$ python3 -q
>>> import numpy as np
>>> import numpy.linalg as la
>>> np.set_printoptions(precision=3, suppress=True, linewidth=120, floatmode="fixed")
>>> tidy = lambda a: np.round(a, 3) + 0
>>> X = np.array([[2, 0, 0], [2, 1, 0], [-1, -2, 2]])
>>> P = np.triu(np.array([[2, 2, -2], [-3, 1, 3], [-2, 3, -2]]), 1) + np.eye(3)
>>> A2 = P @ X @ la.inv(P)
>>> np.trace(A2), np.trace(X)
(np.float64(5.0), np.int64(5))
>>> tidy(np.poly(A2))
array([ 1.000, -5.000,  8.000, -4.000])
>>> tidy(la.det(A2))
np.float64(4.0)
>>> P @ X - X @ P
array([[  6.000,   2.000,   0.000],
       [ -3.000, -10.000,   7.000],
       [  0.000,   2.000,   4.000]])
>>> ev, evecs = la.eig(X)
>>> tidy(np.sort(la.eigvals(X @ X)))
array([1.000, 4.000, 4.000])
>>> ev
array([2.000, 1.000, 2.000])
>>> A2 = np.array([[1, 1], [1, -2]])
>>> cent = np.kron(A2, X)
>>> cent.shape
(6, 6)
>>> la.matrix_rank(cent)
np.int64(6)
>>> A2 = X / la.norm(X, axis=1, keepdims=True)
>>> cov = A2 @ A2.T
>>> tidy(la.norm(A2, axis=1))
array([1.000, 1.000, 1.000])
>>> tidy(cov[0])
array([ 1.000,  0.894, -0.333])
>>> (np.abs(cov) > 0.9).astype(int)
array([[1, 0, 0],
       [0, 1, 0],
       [0, 0, 1]])
>>> E = np.load("dump.npy")
>>> tidy(E)
array([[ 1.000,  0.000,  0.000,  0.000,  0.000,  0.000,  0.000],
       [ 0.000,  1.000,  0.000,  0.000,  0.000,  0.000,  0.000],
       [ 0.000,  0.000,  1.000,  0.000,  0.000,  0.000,  0.000],
       [ 0.000,  0.000,  0.000,  1.000,  0.000,  0.000,  0.000],
       [ 0.000,  0.000,  0.000,  0.000,  0.866,  0.000, -0.500],
       [ 0.000,  0.000,  0.000,  0.000,  0.000,  1.000,  0.000],
       [ 0.000,  0.000,  0.000,  0.000,  0.500,  0.000,  0.866]])
>>> Q = X.astype(float).copy()
>>> for j in range(3):
...     Q[:, j] -= Q[:, :j] @ (Q[:, :j].T @ Q[:, j])
...     Q[:, j] /= la.norm(Q[:, j])
... 
>>> tidy(Q.T @ X)
array([[ 3.000,  1.333, -0.667],
       [ 0.000,  1.795, -1.733],
       [ 0.000,  0.000,  0.743]])
>>> tidy(Q.T @ Q)
array([[1.000, 0.000, 0.000],
       [0.000, 1.000, 0.000],
       [0.000, 0.000, 1.000]])
>>> x = np.array([2, 4, -3, 4, -2, -1, 4])
>>> 7 - la.matrix_rank(E - np.eye(7), tol=1e-8)
np.int64(5)
>>> tidy(np.abs(la.eigvals(E)))
array([1.000, 1.000, 1.000, 1.000, 1.000, 1.000, 1.000])
>>> tidy(np.sort(np.abs(np.degrees(np.angle(la.eigvals(E))))))
array([ 0.000,  0.000,  0.000,  0.000,  0.000, 30.000, 30.000])
>>> rng = np.random.default_rng(40)
>>> lab = rng.permutation(7)
>>> A2 = E[:, lab] * rng.choice([-1, 1], 7)
>>> tidy(A2)
array([[ 0.000,  0.000,  0.000,  0.000,  0.000,  1.000,  0.000],
       [ 0.000, -1.000,  0.000,  0.000,  0.000,  0.000,  0.000],
       [ 0.000,  0.000,  0.000,  0.000,  1.000,  0.000,  0.000],
       [-1.000,  0.000,  0.000,  0.000,  0.000,  0.000,  0.000],
       [ 0.000,  0.000,  0.000, -0.866,  0.000,  0.000,  0.500],
       [ 0.000,  0.000,  1.000,  0.000,  0.000,  0.000,  0.000],
       [ 0.000,  0.000,  0.000, -0.500,  0.000,  0.000, -0.866]])
>>> Uu, _, VT = la.svd(E.T @ A2)
>>> tidy(Uu @ VT)
array([[ 0.000,  0.000,  0.000,  0.000,  0.000,  1.000,  0.000],
       [ 0.000, -1.000,  0.000,  0.000,  0.000,  0.000,  0.000],
       [ 0.000,  0.000,  0.000,  0.000,  1.000,  0.000,  0.000],
       [-1.000,  0.000,  0.000,  0.000,  0.000,  0.000,  0.000],
       [ 0.000,  0.000,  0.000, -1.000,  0.000,  0.000,  0.000],
       [ 0.000,  0.000,  1.000,  0.000,  0.000,  0.000,  0.000],
       [ 0.000,  0.000,  0.000,  0.000,  0.000,  0.000, -1.000]])
>>> tidy(la.lstsq(E, A2)[0])
array([[ 0.000,  0.000,  0.000,  0.000,  0.000,  1.000,  0.000],
       [ 0.000, -1.000,  0.000,  0.000,  0.000,  0.000,  0.000],
       [ 0.000,  0.000,  0.000,  0.000,  1.000,  0.000,  0.000],
       [-1.000,  0.000,  0.000,  0.000,  0.000,  0.000,  0.000],
       [ 0.000,  0.000,  0.000, -1.000,  0.000,  0.000,  0.000],
       [ 0.000,  0.000,  1.000,  0.000,  0.000,  0.000,  0.000],
       [ 0.000,  0.000,  0.000,  0.000,  0.000,  0.000, -1.000]])
>>> (la.matrix_power((A2 != 0) + (A2.T != 0) + np.eye(7), 7) > 0).astype(int)
array([[1, 0, 1, 1, 1, 1, 1],
       [0, 1, 0, 0, 0, 0, 0],
       [1, 0, 1, 1, 1, 1, 1],
       [1, 0, 1, 1, 1, 1, 1],
       [1, 0, 1, 1, 1, 1, 1],
       [1, 0, 1, 1, 1, 1, 1],
       [1, 0, 1, 1, 1, 1, 1]])
>>> np.flatnonzero(la.matrix_power((A2 != 0) + (A2.T != 0) + np.eye(7), 7)[2])
array([0, 2, 3, 4, 5, 6])
>>> tidy(A2 @ A2)
array([[ 0.000,  0.000,  1.000,  0.000,  0.000,  0.000,  0.000],
       [ 0.000,  1.000,  0.000,  0.000,  0.000,  0.000,  0.000],
       [ 0.000,  0.000,  0.000, -0.866,  0.000,  0.000,  0.500],
       [ 0.000,  0.000,  0.000,  0.000,  0.000, -1.000,  0.000],
       [ 0.866,  0.000,  0.000, -0.250,  0.000,  0.000, -0.433],
       [ 0.000,  0.000,  0.000,  0.000,  1.000,  0.000,  0.000],
       [ 0.500,  0.000,  0.000,  0.433,  0.000,  0.000,  0.750]])
>>> (A2 != 0).astype(int)
array([[0, 0, 0, 0, 0, 1, 0],
       [0, 1, 0, 0, 0, 0, 0],
       [0, 0, 0, 0, 1, 0, 0],
       [1, 0, 0, 0, 0, 0, 0],
       [0, 0, 0, 1, 0, 0, 1],
       [0, 0, 1, 0, 0, 0, 0],
       [0, 0, 0, 1, 0, 0, 1]])
>>> tidy(la.det(A2))
np.float64(1.0)
>>> data = np.eye(9, dtype=int)[rng.permutation(9)]
>>> data
array([[0, 0, 1, 0, 0, 0, 0, 0, 0],
       [0, 0, 0, 1, 0, 0, 0, 0, 0],
       [0, 0, 0, 0, 0, 1, 0, 0, 0],
       [0, 1, 0, 0, 0, 0, 0, 0, 0],
       [0, 0, 0, 0, 0, 0, 1, 0, 0],
       [1, 0, 0, 0, 0, 0, 0, 0, 0],
       [0, 0, 0, 0, 0, 0, 0, 0, 1],
       [0, 0, 0, 0, 1, 0, 0, 0, 0],
       [0, 0, 0, 0, 0, 0, 0, 1, 0]])
>>> def softmax(z):
...     e = np.exp(z - z.max(axis=-1, keepdims=True))
...     return e / e.sum(axis=-1, keepdims=True)
... 
>>> tidy(softmax(data).sum(axis=1))
array([1.000, 1.000, 1.000, 1.000, 1.000, 1.000, 1.000, 1.000, 1.000])
>>> att = data @ data.T / np.sqrt(9)
>>> tidy(softmax(att))
array([[0.149, 0.106, 0.106, 0.106, 0.106, 0.106, 0.106, 0.106, 0.106],
       [0.106, 0.149, 0.106, 0.106, 0.106, 0.106, 0.106, 0.106, 0.106],
       [0.106, 0.106, 0.149, 0.106, 0.106, 0.106, 0.106, 0.106, 0.106],
       [0.106, 0.106, 0.106, 0.149, 0.106, 0.106, 0.106, 0.106, 0.106],
       [0.106, 0.106, 0.106, 0.106, 0.149, 0.106, 0.106, 0.106, 0.106],
       [0.106, 0.106, 0.106, 0.106, 0.106, 0.149, 0.106, 0.106, 0.106],
       [0.106, 0.106, 0.106, 0.106, 0.106, 0.106, 0.149, 0.106, 0.106],
       [0.106, 0.106, 0.106, 0.106, 0.106, 0.106, 0.106, 0.149, 0.106],
       [0.106, 0.106, 0.106, 0.106, 0.106, 0.106, 0.106, 0.106, 0.149]])
>>> tidy(softmax(att)[8] @ data)
array([0.106, 0.106, 0.106, 0.106, 0.106, 0.106, 0.106, 0.149, 0.106])
>>> ang = np.radians(180)
>>> R = np.eye(9)
>>> R[0, 0] = R[2, 2] = np.cos(ang)
>>> R[0, 2], R[2, 0] = -np.sin(ang), np.sin(ang)
>>> tidy(R)
array([[-1.000,  0.000,  0.000,  0.000,  0.000,  0.000,  0.000,  0.000,  0.000],
       [ 0.000,  1.000,  0.000,  0.000,  0.000,  0.000,  0.000,  0.000,  0.000],
       [ 0.000,  0.000, -1.000,  0.000,  0.000,  0.000,  0.000,  0.000,  0.000],
       [ 0.000,  0.000,  0.000,  1.000,  0.000,  0.000,  0.000,  0.000,  0.000],
       [ 0.000,  0.000,  0.000,  0.000,  1.000,  0.000,  0.000,  0.000,  0.000],
       [ 0.000,  0.000,  0.000,  0.000,  0.000,  1.000,  0.000,  0.000,  0.000],
       [ 0.000,  0.000,  0.000,  0.000,  0.000,  0.000,  1.000,  0.000,  0.000],
       [ 0.000,  0.000,  0.000,  0.000,  0.000,  0.000,  0.000,  1.000,  0.000],
       [ 0.000,  0.000,  0.000,  0.000,  0.000,  0.000,  0.000,  0.000,  1.000]])
>>> A2 = data @ R.T
>>> tidy(la.svd(data, compute_uv=False)), tidy(la.svd(A2, compute_uv=False))
(array([1.000, 1.000, 1.000, 1.000, 1.000, 1.000, 1.000, 1.000, 1.000]), array([1.000, 1.000, 1.000, 1.000, 1.000, 1.000, 1.000, 1.000, 1.000]))
>>> np.allclose(la.norm(data, axis=1), la.norm(A2, axis=1))
True
>>> np.abs(A2 - data).max(axis=0)
array([2.000, 0.000, 2.000, 0.000, 0.000, 0.000, 0.000, 0.000, 0.000])
>>> feats = np.cumsum(np.array([[0, 1, 0],
...     [1, -2, 3],
...     [-1, 1, 2],
...     [-1, -1, -3],
...     [1, 3, -3],
...     [3, 3, -2],
...     [2, 0, -3],
...     [0, -1, 1],
...     [3, -3, 0],
...     [3, 3, -2],
...     [0, 1, -2],
...     [-1, 3, 0],
...     [1, -1, -1],
...     [-2, 1, 0],
...     [-2, -1, 2],
...     [-2, -3, 1],
...     [-1, 1, 3]]), axis=0)
>>> feats
array([[  0,   1,   0],
       [  1,  -1,   3],
       [  0,   0,   5],
       [ -1,  -1,   2],
       [  0,   2,  -1],
       [  3,   5,  -3],
       [  5,   5,  -6],
       [  5,   4,  -5],
       [  8,   1,  -5],
       [ 11,   4,  -7],
       [ 11,   5,  -9],
       [ 10,   8,  -9],
       [ 11,   7, -10],
       [  9,   8, -10],
       [  7,   7,  -8],
       [  5,   4,  -7],
       [  4,   5,  -4]])
>>> x = np.array([1, -3, 0])
>>> feats @ x
array([ -3,   4,   0,   2,  -6, -12, -10,  -7,   5,  -1,  -4, -14, -10, -15, -14,  -7, -11])
>>> feats @ np.eye(3)[0]
array([ 0.000,  1.000,  0.000, -1.000,  0.000,  3.000,  5.000,  5.000,  8.000, 11.000, 11.000, 10.000, 11.000,  9.000,
        7.000,  5.000,  4.000])
>>> np.einsum("ij,j->i", feats, x)
array([ -3,   4,   0,   2,  -6, -12, -10,  -7,   5,  -1,  -4, -14, -10, -15, -14,  -7, -11])
>>> feats @ np.ones(3)
array([1.000, 3.000, 5.000, 0.000, 1.000, 5.000, 4.000, 4.000, 4.000, 8.000, 7.000, 9.000, 8.000, 7.000, 6.000, 2.000,
       5.000])
>>> (feats @ x).argmax()
np.int64(8)
